$ ipython --no-banner

In [1]: import numpy as np

In [2]: np.set_printoptions(suppress=True, linewidth=120)

In [3]: def rnd(a):
   ...:     return np.round(a, 2) + 0
   ...: 

In [4]: Y = np.array([[1, 1], [1, -1]])

In [5]: rng = np.random.default_rng(336608)

In [6]: data = np.kron(Y, np.kron(Y, Y))[rng.permutation(8)][:7]

In [7]: data
Out[7]: 
array([[ 1,  1,  1,  1,  1,  1,  1,  1],
       [ 1, -1, -1,  1, -1,  1,  1, -1],
       [ 1, -1,  1, -1, -1,  1, -1,  1],
       [ 1,  1,  1,  1, -1, -1, -1, -1],
       [ 1, -1,  1, -1,  1, -1,  1, -1],
       [ 1,  1, -1, -1,  1,  1, -1, -1],
       [ 1,  1, -1, -1, -1, -1,  1,  1]])

In [8]: Y = data / np.sqrt((data ** 2).mean(axis=1, keepdims=True))

In [9]: data - data.mean(axis=1, keepdims=True)
Out[9]: 
array([[ 0.,  0.,  0.,  0.,  0.,  0.,  0.,  0.],
       [ 1., -1., -1.,  1., -1.,  1.,  1., -1.],
       [ 1., -1.,  1., -1., -1.,  1., -1.,  1.],
       [ 1.,  1.,  1.,  1., -1., -1., -1., -1.],
       [ 1., -1.,  1., -1.,  1., -1.,  1., -1.],
       [ 1.,  1., -1., -1.,  1.,  1., -1., -1.],
       [ 1.,  1., -1., -1., -1., -1.,  1.,  1.]])

In [10]: Y[1]
Out[10]: array([ 1., -1., -1.,  1., -1.,  1.,  1., -1.])

In [11]: np.linalg.matrix_rank(data - data.mean(axis=1, keepdims=True))
Out[11]: np.int64(6)

In [12]: print(np.linalg.matrix_rank(Y) == np.linalg.matrix_rank(data))
True

In [13]: def softmax(z):
    ...:     e = np.exp(z - z.max(axis=-1, keepdims=True))
    ...:     return e / e.sum(axis=-1, keepdims=True)
    ...: 

In [14]: rnd(softmax(data[2] + 4))
Out[14]: array([0.22, 0.03, 0.22, 0.03, 0.03, 0.22, 0.03, 0.22])

In [15]: rnd(softmax(data[2]))
Out[15]: array([0.22, 0.03, 0.22, 0.03, 0.03, 0.22, 0.03, 0.22])

In [16]: print(rnd(softmax(data).sum(axis=1)))
[1. 1. 1. 1. 1. 1. 1.]

In [17]: S = data @ data.T / np.sqrt(8)

In [18]: rnd(softmax(S + np.triu(np.full(S.shape, -np.inf), 1)))
Out[18]: 
array([[1.  , 0.  , 0.  , 0.  , 0.  , 0.  , 0.  ],
       [0.06, 0.94, 0.  , 0.  , 0.  , 0.  , 0.  ],
       [0.05, 0.05, 0.89, 0.  , 0.  , 0.  , 0.  ],
       [0.05, 0.05, 0.05, 0.85, 0.  , 0.  , 0.  ],
       [0.05, 0.05, 0.05, 0.05, 0.81, 0.  , 0.  ],
       [0.05, 0.05, 0.05, 0.05, 0.05, 0.77, 0.  ],
       [0.04, 0.04, 0.04, 0.04, 0.04, 0.04, 0.74]])

In [19]: print(rnd(softmax(S)))
[[0.74 0.04 0.04 0.04 0.04 0.04 0.04]
 [0.04 0.74 0.04 0.04 0.04 0.04 0.04]
 [0.04 0.04 0.74 0.04 0.04 0.04 0.04]
 [0.04 0.04 0.04 0.74 0.04 0.04 0.04]
 [0.04 0.04 0.04 0.04 0.74 0.04 0.04]
 [0.04 0.04 0.04 0.04 0.04 0.74 0.04]
 [0.04 0.04 0.04 0.04 0.04 0.04 0.74]]

In [20]: print(rnd(softmax(S)[2] @ data))
[ 1.   -0.65  0.74 -0.74 -0.74  0.74 -0.65  0.65]

In [21]: theta = np.radians(45)

In [22]: r_ = np.eye(8)

In [23]: r_[5, 5] = r_[0, 0] = np.cos(theta)

In [24]: r_[5, 0], r_[0, 5] = -np.sin(theta), np.sin(theta)

In [25]: rnd(r_)
Out[25]: 
array([[ 0.71,  0.  ,  0.  ,  0.  ,  0.  ,  0.71,  0.  ,  0.  ],
       [ 0.  ,  1.  ,  0.  ,  0.  ,  0.  ,  0.  ,  0.  ,  0.  ],
       [ 0.  ,  0.  ,  1.  ,  0.  ,  0.  ,  0.  ,  0.  ,  0.  ],
       [ 0.  ,  0.  ,  0.  ,  1.  ,  0.  ,  0.  ,  0.  ,  0.  ],
       [ 0.  ,  0.  ,  0.  ,  0.  ,  1.  ,  0.  ,  0.  ,  0.  ],
       [-0.71,  0.  ,  0.  ,  0.  ,  0.  ,  0.71,  0.  ,  0.  ],
       [ 0.  ,  0.  ,  0.  ,  0.  ,  0.  ,  0.  ,  1.  ,  0.  ],
       [ 0.  ,  0.  ,  0.  ,  0.  ,  0.  ,  0.  ,  0.  ,  1.  ]])

In [26]: Y = data @ r_.T

In [27]: print(np.allclose(np.linalg.norm(data, axis=1), np.linalg.norm(Y, axis=1)))
True

In [28]: print(rnd(np.linalg.svd(data, compute_uv=False)), rnd(np.linalg.svd(Y, compute_uv=False)))
[2.83 2.83 2.83 2.83 2.83 2.83 2.83] [2.83 2.83 2.83 2.83 2.83 2.83 2.83]

In [29]: rnd(np.linalg.det(r_)), rnd(np.trace(r_))
Out[29]: (np.float64(1.0), np.float64(7.41))

In [30]: Y = np.array([[1, 0], [2, 2], [1, 2], [1, 2], [0, 0], [1, 0], [1, 2], [0, 2]])

In [31]: np.einsum("ik,kj->ij", data, Y)
Out[31]: 
array([[ 7, 10],
       [ 1, -2],
       [-1, -2],
       [ 3,  2],
       [-1, -2],
       [ 1, -6],
       [ 1,  2]])

In [32]: data @ Y
Out[32]: 
array([[ 7, 10],
       [ 1, -2],
       [-1, -2],
       [ 3,  2],
       [-1, -2],
       [ 1, -6],
       [ 1,  2]])

In [33]: Y.T @ data.T
Out[33]: 
array([[ 7,  1, -1,  3, -1,  1,  1],
       [10, -2, -2,  2, -2, -6,  2]])

In [34]: np.linalg.matrix_rank(data @ Y)
Out[34]: np.int64(2)

In [35]: print(np.vstack([data, Y.T]).shape)
(9, 8)

In [36]: np.linalg.matrix_rank(np.vstack([data, Y.T]))
Out[36]: np.int64(8)

In [37]: np.einsum("ik,kj->ji", data, Y)
Out[37]: 
array([[ 7,  1, -1,  3, -1,  1,  1],
       [10, -2, -2,  2, -2, -6,  2]])

In [38]: X = np.array([[0, 0, 0, 0, 0, -2, 0, 0, 0, 0, 0, 0],
    ...:     [1, 0, 0, -1, 0, 0, 0, 2, 0, 0, -1, 0],
    ...:     [0, 1, 0, 0, -1, 0, 0, 1, 0, 0, 0, 0],
    ...:     [-2, 0, -2, 0, 0, 0, 0, 0, 0, 0, 0, -1]])

In [39]: x = np.array([1, 1, 2, 2, 1, 2, 1, -2, -1, 1, -1, -2])

In [40]: h1 = np.maximum(X @ x, 0)

In [41]: h1
Out[41]: array([0, 0, 0, 0])

In [42]: np.maximum(X @ x, 0) - np.maximum(-X @ x, 0)
Out[42]: array([-4, -4, -2, -4])

In [43]: np.flatnonzero(h1 > 1e-9)
Out[43]: array([], dtype=int64)

In [44]: np.maximum(X @ (3 * x), 0)
Out[44]: array([0, 0, 0, 0])

In [45]: labels = rng.integers(0, 3, 4)

In [46]: mat = np.array([[5, 6, -7, -8], [4, -4, -6, -5], [-9, 5, 9, -2], [-4, 8, 8, -8]]) * (labels[:, None] == labels)

In [47]: mat
Out[47]: 
array([[ 5,  6,  0,  0],
       [ 4, -4,  0,  0],
       [ 0,  0,  9, -2],
       [ 0,  0,  8, -8]])

In [48]: # splits into 2 blocks

In [49]: q, vecs = np.linalg.qr(mat[:, :3])[0], np.linalg.qr(mat[:, 3:])[0]

In [50]: sig = np.linalg.svd(q.T @ vecs, compute_uv=False)

In [51]: rnd(sig)
Out[51]: array([0.83])

In [52]: rnd(np.linalg.norm(q @ q.T - vecs @ vecs.T, 2))
Out[52]: np.float64(1.0)

In [53]: rnd(np.degrees(np.arccos(sig.clip(0, 1))))
Out[53]: array([34.33])

In [54]: rnd(np.sort(np.linalg.eigvals(mat).real))
Out[54]: array([-7.  , -6.15,  7.15,  8.  ])

In [55]: mat @ mat
Out[55]: 
array([[49,  6,  0,  0],
       [ 4, 40,  0,  0],
       [ 0,  0, 65, -2],
       [ 0,  0,  8, 48]])

In [56]: x = np.array([5, -4, 3, -2])

In [57]: rhs = mat @ x

In [58]: rhs
Out[58]: array([ 1, 36, 31, 40])

In [59]: rnd(np.linalg.solve(mat, -1 * rhs))
Out[59]: array([-5.,  4., -3.,  2.])

In [60]: E = np.load("arr.npy")

In [61]: E
Out[61]: 
array([[-2.01, 12.01, -0.97,  3.01,  6.  , 12.99],
       [ 0.99, 10.02, -2.96,  4.99,  4.01, 10.01],
       [-0.01,  4.03, -2.04,  6.02,  3.99,  6.01],
       [ 1.02, -3.  , -1.  ,  3.01, -0.01, -2.03],
       [ 5.02, -6.04, -4.99, 10.99, -0.02, -3.99],
       [ 0.04,  1.99, -0.99,  3.01,  2.01,  3.  ],
       [-0.99,  7.03, -1.02,  3.  ,  4.02,  8.03],
       [ 7.06,  5.96, -6.97,  9.01,  0.01,  4.  ],
       [ 6.02,  2.  , -7.01, 13.02,  2.  ,  3.02],
       [-1.02,  7.  , -0.98,  2.99,  4.  ,  8.  ],
       [ 3.01,  4.02, -5.01, 11.03,  3.98,  5.97],
       [-5.03, 12.02,  1.98, -2.02,  6.  , 12.99]])

In [62]: x = np.array([3, 6, 7, 8, 2, 0])

In [63]: h1 = np.maximum(E @ x, 0)

In [64]: rnd(np.maximum(E @ x, 0) - np.maximum(-E @ x, 0))
Out[64]: array([95.32, 90.31, 66.01,  2.12, 31.77, 33.23, 64.11, 80.25, 89.15, 64.  , 94.28, 66.73])

In [65]: rnd(E.T @ h1)
Out[65]: array([  982.76,  4919.98, -2340.6 ,  4763.09,  2732.02,  5554.26])

In [66]: E * (h1 > 1e-9)[:, None]
Out[66]: 
array([[-2.01, 12.01, -0.97,  3.01,  6.  , 12.99],
       [ 0.99, 10.02, -2.96,  4.99,  4.01, 10.01],
       [-0.01,  4.03, -2.04,  6.02,  3.99,  6.01],
       [ 1.02, -3.  , -1.  ,  3.01, -0.01, -2.03],
       [ 5.02, -6.04, -4.99, 10.99, -0.02, -3.99],
       [ 0.04,  1.99, -0.99,  3.01,  2.01,  3.  ],
       [-0.99,  7.03, -1.02,  3.  ,  4.02,  8.03],
       [ 7.06,  5.96, -6.97,  9.01,  0.01,  4.  ],
       [ 6.02,  2.  , -7.01, 13.02,  2.  ,  3.02],
       [-1.02,  7.  , -0.98,  2.99,  4.  ,  8.  ],
       [ 3.01,  4.02, -5.01, 11.03,  3.98,  5.97],
       [-5.03, 12.02,  1.98, -2.02,  6.  , 12.99]])

In [67]: Z = E[[5, 3]].astype(float)

In [68]: for _ in range(7):
    ...:     labels = np.linalg.norm(E[:, None] - Z, axis=-1).argmin(axis=1)
    ...:     Z = np.array([E[labels == j].mean(axis=0) for j in range(2)])
    ...: 

In [69]: labels
Out[69]: array([0, 0, 0, 1, 1, 0, 0, 1, 1, 0, 1, 0])

In [70]: rnd(Z)
Out[70]: 
array([[-1.15,  7.73, -1.  ,  3.  ,  4.29,  8.72],
       [ 4.43,  0.59, -5.  ,  9.41,  1.19,  1.39]])

In [71]: Z = np.sign(np.array([[1, 0, 3, 1], [1, 2, 2, 3], [2, 2, 1, 2], [3, 0, 3, 2]]))

In [72]: Y = (np.tril(Z, -1) + np.eye(4)) @ (np.triu(Z, 1) + np.eye(4))

In [73]: w = np.array([1, -9, -1, -6])

In [74]: A = np.rint(Y * w @ np.linalg.inv(Y)) + 0

In [75]: A
Out[75]: 
array([[  6.,  -3.,   3.,  -5.],
       [ 20., -25.,  16., -10.],
       [ 25., -29.,  20., -15.],
       [ 17., -13.,  13., -16.]])

In [76]: U, sig, vt = np.linalg.svd(A)

In [77]: rnd(sig)
Out[77]: array([65.95,  9.14,  1.24,  0.07])

In [78]: Y = U[:, :3] @ np.diag(sig[:3]) @ vt[:3]

In [79]: rnd(np.linalg.norm(A - Y) / np.linalg.norm(A))
Out[79]: np.float64(0.0)

In [80]: rnd(np.abs(A - Y).max())
Out[80]: np.float64(0.03)

In [81]: m1 = np.array([[23, -14, 11, 2, -10, -17, 6, 8],
    ...:     [-14, 22, 3, 5, -3, 11, 6, -21],
    ...:     [11, 3, 26, -4, -14, -2, 14, -6],
    ...:     [2, 5, -4, 23, -3, 4, -2, -11],
    ...:     [-10, -3, -14, -3, 11, 6, -10, 7],
    ...:     [-17, 11, -2, 4, 6, 21, -5, -8],
    ...:     [6, 6, 14, -2, -10, -5, 11, -8],
    ...:     [8, -21, -6, -11, 7, -8, -8, 23]])

In [82]: Y = m1 / np.linalg.norm(m1, axis=1, keepdims=True)

In [83]: C2 = Y @ Y.T

In [84]: np.argwhere(np.triu(np.abs(C2) > 0.95, 1))
Out[84]: 
array([[1, 7],
       [4, 6]])

In [85]: (C2 - 2 * np.eye(8)).round(6).argmax(axis=1)
Out[85]: array([2, 5, 6, 1, 5, 1, 2, 0])

In [86]: rnd(C2[3])
Out[86]: array([-0.16,  0.47, -0.09,  1.  , -0.17,  0.34,  0.02, -0.61])

In [87]: w, vecs = np.linalg.eigh(m1)

In [88]: x = np.array([-9, -3, -8, 6, 8, -8, 2, -6])

In [89]: rnd(np.linalg.eigvalsh(m1[1:, 1:]))
Out[89]: array([ 0.  ,  0.  ,  0.  , 12.28, 21.57, 43.88, 59.28])

In [90]: rnd(vecs * np.maximum(w, 0) @ vecs.T)
Out[90]: 
array([[ 23., -14.,  11.,   2., -10., -17.,   6.,   8.],
       [-14.,  22.,   3.,   5.,  -3.,  11.,   6., -21.],
       [ 11.,   3.,  26.,  -4., -14.,  -2.,  14.,  -6.],
       [  2.,   5.,  -4.,  23.,  -3.,   4.,  -2., -11.],
       [-10.,  -3., -14.,  -3.,  11.,   6., -10.,   7.],
       [-17.,  11.,  -2.,   4.,   6.,  21.,  -5.,  -8.],
       [  6.,   6.,  14.,  -2., -10.,  -5.,  11.,  -8.],
       [  8., -21.,  -6., -11.,   7.,  -8.,  -8.,  23.]])

In [91]: rnd(x @ m1 @ x / (x @ x)), rnd(w[0]), rnd(w[-1])
Out[91]: (np.float64(17.67), np.float64(0.0), np.float64(64.37))

In [92]: U, sig, vt = np.linalg.svd(m1)

In [93]: vecs = vt[:(sig > 1e-8).sum()]

In [94]: x = m1[0] + 5 * m1[3] + rng.integers(2) * np.eye(8)[2]

In [95]: x
Out[95]: array([ 33.,  11.,  -8., 117., -25.,   3.,  -4., -47.])

In [96]: print(rnd(np.linalg.norm(x - vecs.T @ vecs @ x)))
0.54

In [97]: rnd(np.diag(vecs.T @ vecs))
Out[97]: array([0.43, 0.43, 0.71, 0.83, 0.2 , 0.74, 0.24, 0.43])

In [98]: w, vecs = np.linalg.eigh(m1)

In [99]: print(rnd(np.linalg.svd(m1, compute_uv=False)))
[64.37 56.59 26.44 12.6   0.    0.    0.    0.  ]

In [100]: rnd(vecs @ np.diag(w) @ vecs.T)
Out[100]: 
array([[ 23., -14.,  11.,   2., -10., -17.,   6.,   8.],
       [-14.,  22.,   3.,   5.,  -3.,  11.,   6., -21.],
       [ 11.,   3.,  26.,  -4., -14.,  -2.,  14.,  -6.],
       [  2.,   5.,  -4.,  23.,  -3.,   4.,  -2., -11.],
       [-10.,  -3., -14.,  -3.,  11.,   6., -10.,   7.],
       [-17.,  11.,  -2.,   4.,   6.,  21.,  -5.,  -8.],
       [  6.,   6.,  14.,  -2., -10.,  -5.,  11.,  -8.],
       [  8., -21.,  -6., -11.,   7.,  -8.,  -8.,  23.]])

In [101]: rnd(vecs.T @ vecs)
Out[101]: 
array([[1., 0., 0., 0., 0., 0., 0., 0.],
       [0., 1., 0., 0., 0., 0., 0., 0.],
       [0., 0., 1., 0., 0., 0., 0., 0.],
       [0., 0., 0., 1., 0., 0., 0., 0.],
       [0., 0., 0., 0., 1., 0., 0., 0.],
       [0., 0., 0., 0., 0., 1., 0., 0.],
       [0., 0., 0., 0., 0., 0., 1., 0.],
       [0., 0., 0., 0., 0., 0., 0., 1.]])

In [102]: rnd(w)
Out[102]: array([ 0.  ,  0.  ,  0.  ,  0.  , 12.6 , 26.44, 56.59, 64.37])

In [103]: rnd(np.linalg.eigvalsh(m1 @ m1))
Out[103]: array([   0.  ,    0.  ,    0.  ,    0.  ,  158.7 ,  699.02, 3202.93, 4143.34])
